% python3 -q
>>> import numpy as np
>>> from numpy import linalg as LA
>>> np.set_printoptions(precision=2, suppress=True, linewidth=120)
>>> tidy = lambda a: np.round(a, 2) + 0
>>> arr = np.loadtxt("arr.csv", delimiter=",")
>>> tidy(arr)
array([[-0.45,  0.08,  0.02,  0.31, -0.18,  0.16,  0.03, -0.17, -0.02, -0.54],
       [ 0.45, -0.29,  0.12, -0.12,  0.1 ,  0.04,  0.07, -0.04,  0.23, -0.72],
       [ 0.08,  0.4 , -0.32,  0.46,  0.44,  0.06,  0.  , -0.19,  0.51,  0.07],
       [ 0.08,  0.33,  0.23, -0.48,  0.29,  0.33, -0.09,  0.03,  0.22, -0.08],
       [ 0.38,  0.57, -0.18, -0.08, -0.48, -0.11,  0.23, -0.34, -0.22, -0.11],
       [-0.08,  0.18, -0.47, -0.25, -0.11,  0.13, -0.7 ,  0.24, -0.07, -0.17],
       [-0.38,  0.14,  0.46, -0.07, -0.32, -0.18, -0.28, -0.27,  0.41,  0.  ],
       [ 0.15, -0.08,  0.06, -0.37,  0.09, -0.23, -0.11, -0.44,  0.13,  0.24],
       [ 0.38,  0.23,  0.57,  0.38, -0.03,  0.24, -0.32,  0.19, -0.22,  0.11],
       [ 0.08,  0.06,  0.05,  0.16,  0.3 , -0.74, -0.33, -0.02, -0.22, -0.22],
       [-0.15,  0.39,  0.13, -0.2 ,  0.03, -0.34,  0.36,  0.61,  0.14, -0.09],
       [-0.3 ,  0.2 ,  0.13, -0.18,  0.48,  0.15,  0.11, -0.29, -0.53, -0.12]])
>>> gram = arr.T @ arr
>>> (arr @ arr.T).shape
(12, 12)
>>> np.allclose(gram, gram.T)
True
>>> print(tidy(LA.svd(arr, compute_uv=False) ** 2))
[1. 1. 1. 1. 1. 1. 1. 1. 1. 1.]
>>> tidy(LA.pinv(arr))
array([[-0.45,  0.45,  0.08,  0.08,  0.38, -0.08, -0.38,  0.15,  0.38,  0.08, -0.15, -0.3 ],
       [ 0.08, -0.29,  0.4 ,  0.33,  0.57,  0.18,  0.14, -0.08,  0.23,  0.06,  0.39,  0.2 ],
       [ 0.02,  0.12, -0.32,  0.23, -0.18, -0.47,  0.46,  0.06,  0.57,  0.05,  0.13,  0.13],
       [ 0.31, -0.12,  0.46, -0.48, -0.08, -0.25, -0.07, -0.37,  0.38,  0.16, -0.2 , -0.18],
       [-0.18,  0.1 ,  0.44,  0.29, -0.48, -0.11, -0.32,  0.09, -0.03,  0.3 ,  0.03,  0.48],
       [ 0.16,  0.04,  0.06,  0.33, -0.11,  0.13, -0.18, -0.23,  0.24, -0.74, -0.34,  0.15],
       [ 0.03,  0.07,  0.  , -0.09,  0.23, -0.7 , -0.28, -0.11, -0.32, -0.33,  0.36,  0.11],
       [-0.17, -0.04, -0.19,  0.03, -0.34,  0.24, -0.27, -0.44,  0.19, -0.02,  0.61, -0.29],
       [-0.02,  0.23,  0.51,  0.22, -0.22, -0.07,  0.41,  0.13, -0.22, -0.22,  0.14, -0.53],
       [-0.54, -0.72,  0.07, -0.08, -0.11, -0.17,  0.  ,  0.24,  0.11, -0.22, -0.09, -0.12]])
>>> tidy(arr[:, 7] @ arr[:, 0])
np.float64(0.0)
>>> rng = np.random.default_rng(403704)
>>> A2 = arr + rng.integers(-2, 3, (12, 5)) @ rng.integers(-2, 3, (5, 10))
>>> tidy(A2)
array([[ -8.45,   0.08,   0.02,   6.31,  -4.18,  -1.84,  -6.97,   5.83,  -7.02,  -1.54],
       [  3.45,  -0.29,   5.12,  -6.12,  -2.9 ,   3.04,   4.07,  -1.04,  -3.77,   0.28],
       [  6.08,  -4.6 ,   1.68,   0.46,  -2.56,   1.06,  -3.  ,   2.81,  -3.49,  10.07],
       [ -1.92,   0.33,  -6.77,   6.52,   3.29,  -3.67,  -4.09,  -0.97,   4.22,  -2.08],
       [ -4.62,  -4.43,   1.82,   5.92,   1.52,  -2.11,  -7.77,   0.66,  -4.22,   7.89],
       [  1.92,  -3.82,   4.53,  -2.25,   1.89,   2.13,  -1.7 ,   1.24,  -0.07,   8.83],
       [ -6.38,  -0.86,  -1.54,   6.93,  -2.32,  -3.18,  -7.28,   2.73,  -4.59,   0.  ],
       [ -3.85,   5.92,  -1.94,  -2.37,   2.09,  -0.23,   4.89,  -2.44,   5.13, -10.76],
       [  3.38,  -1.77,   1.57,  -0.62,   1.97,   1.24,  -0.32,   1.19,   2.78,   5.11],
       [ -7.92,  -2.94,   0.05,   8.16,   1.3 ,  -3.74,  -9.33,   2.98,  -4.22,   3.78],
       [ -2.15,   0.39,   4.13,  -4.2 ,  10.03,   1.66,   4.36,  -3.39,  10.14,   1.91],
       [  0.7 ,   0.2 ,  -5.87,   3.82,   3.48,  -2.85,  -0.89,  -4.29,   3.47,  -2.12]])
>>> LA.matrix_rank(A2 - arr, tol=1e-8)
np.int64(5)
>>> tidy(LA.svd(A2 - arr, compute_uv=False))
array([32.46, 25.78, 18.99, 12.8 ,  4.76,  0.  ,  0.  ,  0.  ,  0.  ,  0.  ])
>>> F = np.loadtxt("run17.csv", delimiter=",")
>>> F
array([[ 0.05,  0.09,  0.18,  0.45],
       [ 1.69,  1.48,  1.51,  2.68],
       [ 0.11,  0.06, -0.4 , -0.27],
       [-0.28,  0.09,  0.16,  0.19],
       [ 0.34,  0.49,  0.07,  0.63],
       [ 0.1 ,  0.11,  0.47, -0.28],
       [ 0.85,  0.9 ,  0.29,  1.51],
       [ 0.7 ,  0.63,  0.7 ,  1.41],
       [ 0.03,  0.41, -0.33,  0.03],
       [-0.94, -0.49, -0.24, -1.21],
       [-1.3 , -1.04, -1.37, -2.39],
       [ 1.08,  0.86,  1.04,  1.87],
       [-1.94, -1.2 , -1.52, -3.29],
       [-0.48, -1.25, -0.71, -1.39],
       [-0.12, -0.34,  0.51,  0.65],
       [ 1.15,  0.87,  1.34,  1.77],
       [ 0.26,  0.08, -0.47,  0.07],
       [-1.07, -1.49, -1.54, -2.77],
       [ 0.74,  2.02,  1.15,  2.69],
       [-0.63, -1.44, -1.41, -1.96],
       [ 1.3 ,  0.85,  0.59,  1.02],
       [ 0.4 , -0.27,  0.67, -0.15]])
>>> x0 = np.array([0, 1, 2, 1])
>>> y = F @ x0
>>> tidy(LA.pinv(F) @ F)
array([[1., 0., 0., 0.],
       [0., 1., 0., 0.],
       [0., 0., 1., 0.],
       [0., 0., 0., 1.]])
>>> y = y + 0.1 * rng.normal(size=22)
>>> print(tidy(y))
[ 0.99  7.12 -0.91  0.5   1.32  0.67  3.07  3.37 -0.23 -2.24 -6.31  4.85 -7.58 -4.24  1.26  5.42 -0.64 -7.32  6.91
 -6.35  3.03  0.82]
>>> b, *_ = LA.lstsq(F, y)
>>> [round(float(LA.norm(LA.solve(F.T @ F + lam * np.eye(4), F.T @ y))), 2) for lam in (0, 1, 10, 100)]
[2.4, 2.13, 1.78, 1.0]
>>> tidy(b)
array([0.04, 1.02, 1.91, 1.03])
>>> gram = np.cov(F, rowvar=False)
>>> tidy(np.polyfit(F[:, 0], F[:, 1], 1))
array([ 0.9 , -0.02])
>>> print(tidy(np.corrcoef(F[:, 0], F[:, 1])[0, 1]))
0.86
>>> gram.shape
(4, 4)
>>> tidy(np.corrcoef(F.T))
array([[1.  , 0.86, 0.88, 0.93],
       [0.86, 1.  , 0.86, 0.94],
       [0.88, 0.86, 1.  , 0.93],
       [0.93, 0.94, 0.93, 1.  ]])
>>> tidy(F.std(axis=0))
array([0.88, 0.93, 0.9 , 1.64])
>>> np.argsort(-F.std(axis=0).round(6), kind="stable")
array([3, 1, 2, 0])
>>> tidy(gram)
array([[0.82, 0.74, 0.73, 1.41],
       [0.74, 0.9 , 0.76, 1.5 ],
       [0.73, 0.76, 0.86, 1.45],
       [1.41, 1.5 , 1.45, 2.81]])
>>> labels = F[:, 3] > np.median(F[:, 3])
>>> f = F[labels].mean(axis=0) - F[~labels].mean(axis=0)
>>> print(((F - F.mean(axis=0)) @ f > 0).astype(int))
[1 1 0 1 1 0 1 1 0 0 0 1 0 0 1 1 0 0 1 0 1 1]
>>> tidy(f)
array([1.18, 1.31, 1.31, 2.59])
>>> tidy((((F - F.mean(axis=0)) @ f > 0) == labels).mean())
np.float64(0.95)
>>> labels.astype(int)
array([1, 1, 0, 1, 1, 0, 1, 1, 0, 0, 0, 1, 0, 0, 1, 1, 0, 0, 1, 0, 1, 0])
>>> W2 = F[[16, 12]].astype(float)
>>> for _ in range(4):
...     labels = LA.norm(F[:, None] - W2, axis=-1).argmin(axis=1)
...     W2 = np.array([F[labels == j].mean(axis=0) for j in range(2)])
... 
>>> labels
array([0, 0, 0, 0, 0, 0, 0, 0, 0, 1, 1, 0, 1, 1, 0, 0, 0, 1, 0, 1, 0, 0])
>>> print(np.bincount(labels))
[16  6]
>>> tidy(W2)
array([[ 0.52,  0.52,  0.47,  0.89],
       [-1.06, -1.15, -1.13, -2.17]])
>>> X = np.load("data.npy")
>>> X
array([[-0.98,  4.  , -1.  , -1.  ,  1.  , -3.  ,  1.  ,  4.  ,  0.  , -1.  ,  0.  ,  5.  ],
       [-4.  , -4.98,  3.  ,  3.  , -4.  ,  5.  ,  2.  ,  1.  , -4.  ,  3.  , -5.  ,  0.  ],
       [-1.  ,  1.  ,  2.02, -3.  ,  5.  ,  1.  , -4.  ,  0.  , -2.  , -4.  ,  3.  , -3.  ],
       [-5.  , -3.  ,  3.  , -4.98,  4.  ,  4.  ,  3.  ,  1.  ,  0.  ,  5.  , -5.  , -4.  ],
       [ 2.  ,  5.  , -4.  , -3.  , -1.98,  1.  ,  1.  ,  1.  ,  2.  ,  0.  , -3.  , -4.  ],
       [ 3.  ,  5.  ,  3.  , -4.  , -5.  ,  5.02, -2.  ,  4.  ,  1.  ,  3.  , -5.  ,  1.  ],
       [-4.  ,  0.  ,  3.  , -3.  ,  1.  ,  5.  ,  2.02, -5.  ,  2.  ,  5.  ,  2.  ,  1.  ],
       [ 4.  ,  0.  ,  2.  ,  3.  , -5.  , -3.  ,  3.  , -1.98,  1.  ,  4.  , -2.  , -4.  ],
       [-4.  ,  2.  , -2.  ,  4.  , -5.  ,  0.  ,  4.  ,  5.  ,  5.02,  2.  ,  5.  ,  0.  ],
       [ 1.  ,  5.  , -3.  ,  1.  , -2.  ,  1.  ,  3.  ,  3.  ,  1.  ,  2.02,  1.  , -4.  ],
       [ 5.  ,  5.  ,  4.  ,  3.  , -4.  , -1.  ,  5.  ,  2.  , -4.  ,  0.  ,  5.02, -4.  ],
       [-1.  ,  4.  , -1.  , -1.  ,  1.  , -3.  ,  1.  ,  4.  ,  0.  , -1.  ,  0.  ,  5.02]])
>>> print(tidy(LA.norm(X, 2) / LA.norm(X)))
0.51
>>> [round(float(x), 2) for x in LA.svd(X, compute_uv=False)[:3]]
[19.44, 18.01, 14.35]
>>> LA.matrix_rank(X)
np.int64(12)
>>> tidy(X.mean(axis=0))
array([-0.42,  1.92,  0.75, -0.5 , -1.25,  1.  ,  1.58,  1.5 ,  0.17,  1.5 , -0.33, -0.92])
>>> np.count_nonzero(X)
np.int64(131)
>>> tidy(X.sum(axis=0))
array([ -4.98,  23.02,   9.02,  -5.98, -14.98,  12.02,  19.02,  18.02,   2.02,  18.02,  -3.98, -10.98])
>>> tidy(X.sum(axis=1))
array([ 8.02, -4.98, -4.98, -1.98, -3.98,  9.02,  9.02,  1.02, 16.02,  9.02, 16.02,  8.02])
